$ ipython --no-banner

In [1]: import numpy as np

In [2]: np.set_printoptions(suppress=True, linewidth=200)

In [3]: def rnd(a):
   ...:     return np.round(a, 2) + 0
   ...: 

In [4]: m1 = np.load("mat.npy")

In [5]: m1
Out[5]: 
array([[0, 2, 2, 3, 2, 0, 1],
       [2, 0, 2, 2, 3, 2, 0],
       [2, 2, 0, 2, 2, 3, 2],
       [3, 2, 2, 0, 2, 2, 3],
       [2, 3, 2, 2, 0, 2, 2],
       [0, 2, 3, 2, 2, 0, 2],
       [1, 0, 2, 3, 2, 2, 0]])

In [6]: rnd(np.linalg.norm(m1, axis=1))
Out[6]: array([4.69, 5.  , 5.39, 5.83, 5.39, 5.  , 4.69])

In [7]: np.linalg.norm(m1, axis=1).argmax()
Out[7]: np.int64(3)

In [8]: rnd(np.linalg.norm(m1) ** 2 / np.linalg.norm(m1, 2) ** 2)
Out[8]: np.float64(1.32)

In [9]: ang = np.radians(180)

In [10]: Rm = np.eye(7)

In [11]: Rm[2, 2] = Rm[5, 5] = np.cos(ang)

In [12]: Rm[2, 5], Rm[5, 2] = -np.sin(ang), np.sin(ang)

In [13]: rnd(Rm)
Out[13]: 
array([[ 1.,  0.,  0.,  0.,  0.,  0.,  0.],
       [ 0.,  1.,  0.,  0.,  0.,  0.,  0.],
       [ 0.,  0., -1.,  0.,  0.,  0.,  0.],
       [ 0.,  0.,  0.,  1.,  0.,  0.,  0.],
       [ 0.,  0.,  0.,  0.,  1.,  0.,  0.],
       [ 0.,  0.,  0.,  0.,  0., -1.,  0.],
       [ 0.,  0.,  0.,  0.,  0.,  0.,  1.]])

In [14]: other = m1 @ Rm.T

In [15]: np.allclose(m1 @ m1.T, other @ other.T)
Out[15]: True

In [16]: np.abs(other - m1).max(axis=0)
Out[16]: array([0., 0., 6., 0., 0., 6., 0.])

In [17]: rnd(other)
Out[17]: 
array([[ 0.,  2., -2.,  3.,  2.,  0.,  1.],
       [ 2.,  0., -2.,  2.,  3., -2.,  0.],
       [ 2.,  2.,  0.,  2.,  2., -3.,  2.],
       [ 3.,  2., -2.,  0.,  2., -2.,  3.],
       [ 2.,  3., -2.,  2.,  0., -2.,  2.],
       [ 0.,  2., -3.,  2.,  2.,  0.,  2.],
       [ 1.,  0., -2.,  3.,  2., -2.,  0.]])

In [18]: rnd(np.linalg.svd(m1, compute_uv=False)), rnd(np.linalg.svd(other, compute_uv=False))
Out[18]: 
(array([11.85,  4.45,  3.9 ,  2.59,  1.81,  0.71,  0.19]),
 array([11.85,  4.45,  3.9 ,  2.59,  1.81,  0.71,  0.19]))

In [19]: np.allclose(np.linalg.norm(m1, axis=1), np.linalg.norm(other, axis=1))
Out[19]: True

In [20]: rnd(np.linalg.det(Rm)), np.trace(Rm)
Out[20]: (np.float64(1.0), np.float64(3.0))

In [21]: def softmax(z):
    ...:     e = np.exp(z - z.max(axis=-1, keepdims=True))
    ...:     return e / e.sum(axis=-1, keepdims=True)
    ...: 

In [22]: rnd(softmax(m1[6]))
Out[22]: array([0.06, 0.02, 0.16, 0.43, 0.16, 0.16, 0.02])

In [23]: rnd(softmax(m1).sum(axis=1))
Out[23]: array([1., 1., 1., 1., 1., 1., 1.])

In [24]: rnd(softmax(10 * m1[6]))
Out[24]: array([0., 0., 0., 1., 0., 0., 0.])

In [25]: S = m1 @ m1.T / np.sqrt(7)

In [26]: rnd(softmax(S)[6] @ m1)
Out[26]: array([1.46, 0.53, 1.87, 2.38, 2.3 , 1.89, 0.46])

In [27]: softmax(S).round(6).argmax(axis=1)
Out[27]: array([0, 1, 2, 3, 4, 5, 1])

In [28]: other = m1 / np.linalg.norm(m1, axis=1, keepdims=True)

In [29]: C2 = other @ other.T

In [30]: (np.abs(C2) > 0.9).astype(int)
Out[30]: 
array([[1, 0, 0, 0, 0, 1, 0],
       [0, 1, 0, 0, 0, 0, 1],
       [0, 0, 1, 0, 0, 0, 0],
       [0, 0, 0, 1, 0, 0, 0],
       [0, 0, 0, 0, 1, 0, 0],
       [1, 0, 0, 0, 0, 1, 0],
       [0, 1, 0, 0, 0, 0, 1]])

In [31]: rnd(C2[3])
Out[31]: array([0.55, 0.69, 0.83, 1.  , 0.83, 0.69, 0.55])

In [32]: np.argwhere(np.triu(np.abs(C2) > 0.95, 1))
Out[32]: array([], shape=(0, 2), dtype=int64)

In [33]: rnd(C2)
Out[33]: 
array([[1.  , 0.68, 0.63, 0.55, 0.71, 0.94, 0.77],
       [0.68, 1.  , 0.74, 0.69, 0.59, 0.64, 0.94],
       [0.63, 0.74, 1.  , 0.83, 0.83, 0.59, 0.71],
       [0.55, 0.69, 0.83, 1.  , 0.83, 0.69, 0.55],
       [0.71, 0.59, 0.83, 0.83, 1.  , 0.74, 0.63],
       [0.94, 0.64, 0.59, 0.69, 0.74, 1.  , 0.68],
       [0.77, 0.94, 0.71, 0.55, 0.63, 0.68, 1.  ]])

In [34]: rnd(np.degrees(np.arccos(np.clip(C2[3, 5], -1, 1))))
Out[34]: np.float64(46.69)

In [35]: r0 = np.array([0, 0, -2, -1, -1, 0, -1])

In [36]: other = m1 + np.outer(r0, np.eye(7)[6])

In [37]: rnd(np.linalg.det(other) / np.linalg.det(m1)), rnd(1 + np.linalg.solve(m1, r0)[6])
Out[37]: (np.float64(-0.31), np.float64(-0.31))

In [38]: np.linalg.matrix_rank(other - m1)
Out[38]: np.int64(1)

In [39]: other
Out[39]: 
array([[ 0.,  2.,  2.,  3.,  2.,  0.,  1.],
       [ 2.,  0.,  2.,  2.,  3.,  2.,  0.],
       [ 2.,  2.,  0.,  2.,  2.,  3.,  0.],
       [ 3.,  2.,  2.,  0.,  2.,  2.,  2.],
       [ 2.,  3.,  2.,  2.,  0.,  2.,  1.],
       [ 0.,  2.,  3.,  2.,  2.,  0.,  2.],
       [ 1.,  0.,  2.,  3.,  2.,  2., -1.]])

In [40]: np.linalg.matrix_rank(np.linalg.inv(other) - np.linalg.inv(m1), tol=1e-8)
Out[40]: np.int64(1)

In [41]: W0 = np.load("out19.npy")

In [42]: W0
Out[42]: 
array([[ 17.25,   0.87,  -6.21,   7.52],
       [ -6.62, -15.26,   7.44,  -2.9 ],
       [-29.76, -31.77,  -5.53,   9.89],
       [  5.28,  18.87,  -5.57,  -7.94],
       [-29.63,  -3.79,   2.7 ,   8.52],
       [ -3.59, -31.32,   6.59,  11.24],
       [ -4.88,  -7.95,   3.29,   0.  ],
       [ -6.32,  -9.86,  13.36,  -7.2 ],
       [  7.93,  22.78,   1.93,  -4.22],
       [ -0.1 ,  -1.06,   6.74,   5.69],
       [ 17.07,   6.26,  -2.45,  -0.38],
       [ -7.76, -21.57,  -5.8 ,   9.56],
       [ 28.62,  -4.61,   9.98,  17.57],
       [  2.64,  -3.78,  -9.07,  -9.07],
       [  6.93,   5.57,  15.87,   6.21],
       [  0.89,  20.17,   4.42, -11.44],
       [-19.01, -15.56,   8.47,   8.12],
       [ 16.47, -17.25,  -7.4 ,  -4.41],
       [  3.19,  12.61,  -5.1 ,  -6.56],
       [ 10.7 ,  12.46,  -2.08, -12.17],
       [  9.65,  -5.36, -18.7 ,  -3.2 ],
       [-25.55,   6.57, -18.96,   3.08],
       [ 20.39,  15.76,  -1.59,   3.28],
       [ -0.13,   4.54,  -1.2 ,  19.39],
       [ 32.49,   3.7 ,   7.19,  14.1 ],
       [ 20.09,  12.3 ,   4.13,  -6.43],
       [-31.4 , -15.69,  10.7 ,  -2.49],
       [ 16.03,  -0.75,   9.92,  -5.06],
       [  5.37,  -7.48, -12.73,   4.52],
       [ 18.92,  21.89, -12.25,   7.55],
       [ -3.49,  -2.12,   4.51,  -0.73],
       [-11.39,  28.2 , -18.81,  -3.61],
       [-13.6 ,  -4.8 ,   2.7 ,   9.14],
       [  2.03,   9.56,  14.13,  -4.11],
       [ -1.76,  19.78, -10.  ,   0.43],
       [-29.11, -19.86,  24.14,   7.95],
       [ 16.32, -19.3 ,   4.84,  -6.09],
       [-18.1 ,   9.28,  -5.39,  -4.76]])

In [43]: d = np.linalg.norm(W0[:, None] - W0[None], axis=-1)

In [44]: d.mean(axis=1).argmax()
Out[44]: np.int64(2)

In [45]: d.shape
Out[45]: (38, 38)

In [46]: np.unravel_index(d.round(6).argmax(), d.shape)
Out[46]: (np.int64(29), np.int64(35))

In [47]: rnd(d[:5, :5])
Out[47]: 
array([[ 0.  , 33.54, 57.28, 26.58, 47.96],
       [33.54,  0.  , 33.76, 38.74, 28.53],
       [57.28, 33.76,  0.  , 64.11, 29.2 ],
       [26.58, 38.74, 64.11,  0.  , 45.51],
       [47.96, 28.53, 29.2 , 45.51,  0.  ]])

In [48]: np.flatnonzero(d[28] < d.mean() / 2)
Out[48]: array([ 0, 13, 20, 28])

In [49]: (d + 1e9 * np.eye(38)).round(6).argmin(axis=1)
Out[49]: array([10,  6, 16, 18, 32, 11, 30,  1,  3, 30,  0,  5, 24, 20, 33,  8, 32, 36,  3, 18, 28, 37, 10,  9, 12, 10, 16, 25, 20, 22,  6, 34,  6, 14,  3, 26, 17, 21])

In [50]: J = np.array([[1.9, 0.7, 0.3, -1.4, 0.4, -0.3, -0.3, -1.0, -0.1, -1.3],
    ...:     [0.8, -0.1, 0.6, -1.8, 0.6, -0.6, 0.1, -0.5, 0.6, 0.3],
    ...:     [-0.8, 0.0, -1.0, -1.9, 1.0, -1.6, 0.0, -1.3, -1.8, 2.9],
    ...:     [1.4, 1.2, 0.7, -1.3, 0.7, -0.2, 0.6, 0.3, 1.1, -0.7],
    ...:     [0.1, -1.4, -1.3, 0.3, 1.5, -1.3, 1.2, 0.4, -0.2, 0.6],
    ...:     [0.7, -0.6, 0.9, 0.8, -0.2, 0.1, -1.1, -2.0, 0.2, -0.6],
    ...:     [0.3, 0.6, 0.1, -0.1, 1.1, -1.3, 0.0, 0.0, -1.4, -2.8],
    ...:     [1.8, 0.4, 1.3, -0.7, -0.8, -0.5, -1.7, 0.1, -0.8, -0.5]])

In [51]: J
Out[51]: 
array([[ 1.9,  0.7,  0.3, -1.4,  0.4, -0.3, -0.3, -1. , -0.1, -1.3],
       [ 0.8, -0.1,  0.6, -1.8,  0.6, -0.6,  0.1, -0.5,  0.6,  0.3],
       [-0.8,  0. , -1. , -1.9,  1. , -1.6,  0. , -1.3, -1.8,  2.9],
       [ 1.4,  1.2,  0.7, -1.3,  0.7, -0.2,  0.6,  0.3,  1.1, -0.7],
       [ 0.1, -1.4, -1.3,  0.3,  1.5, -1.3,  1.2,  0.4, -0.2,  0.6],
       [ 0.7, -0.6,  0.9,  0.8, -0.2,  0.1, -1.1, -2. ,  0.2, -0.6],
       [ 0.3,  0.6,  0.1, -0.1,  1.1, -1.3,  0. ,  0. , -1.4, -2.8],
       [ 1.8,  0.4,  1.3, -0.7, -0.8, -0.5, -1.7,  0.1, -0.8, -0.5]])

In [52]: Uu, sigma, Vt = np.linalg.svd(J, full_matrices=False)

In [53]: rnd(np.abs(Vt[0]))
Out[53]: array([0.47, 0.23, 0.38, 0.03, 0.12, 0.1 , 0.23, 0.02, 0.13, 0.7 ])

In [54]: np.abs(Uu[:, 0]).round(6).argmax()
Out[54]: np.int64(2)

In [55]: rnd(Vt @ Vt.T)
Out[55]: 
array([[1., 0., 0., 0., 0., 0., 0., 0.],
       [0., 1., 0., 0., 0., 0., 0., 0.],
       [0., 0., 1., 0., 0., 0., 0., 0.],
       [0., 0., 0., 1., 0., 0., 0., 0.],
       [0., 0., 0., 0., 1., 0., 0., 0.],
       [0., 0., 0., 0., 0., 1., 0., 0.],
       [0., 0., 0., 0., 0., 0., 1., 0.],
       [0., 0., 0., 0., 0., 0., 0., 1.]])

In [56]: Uu.shape, sigma.shape, Vt.shape
Out[56]: ((8, 8), (8,), (8, 10))

In [57]: rnd(sigma / sigma[0])
Out[57]: array([1.  , 0.87, 0.66, 0.57, 0.43, 0.32, 0.17, 0.12])

In [58]: np.allclose(Uu * sigma @ Vt, J)
Out[58]: True

In [59]: rnd(sigma)
Out[59]: array([5.51, 4.78, 3.63, 3.15, 2.37, 1.76, 0.92, 0.65])
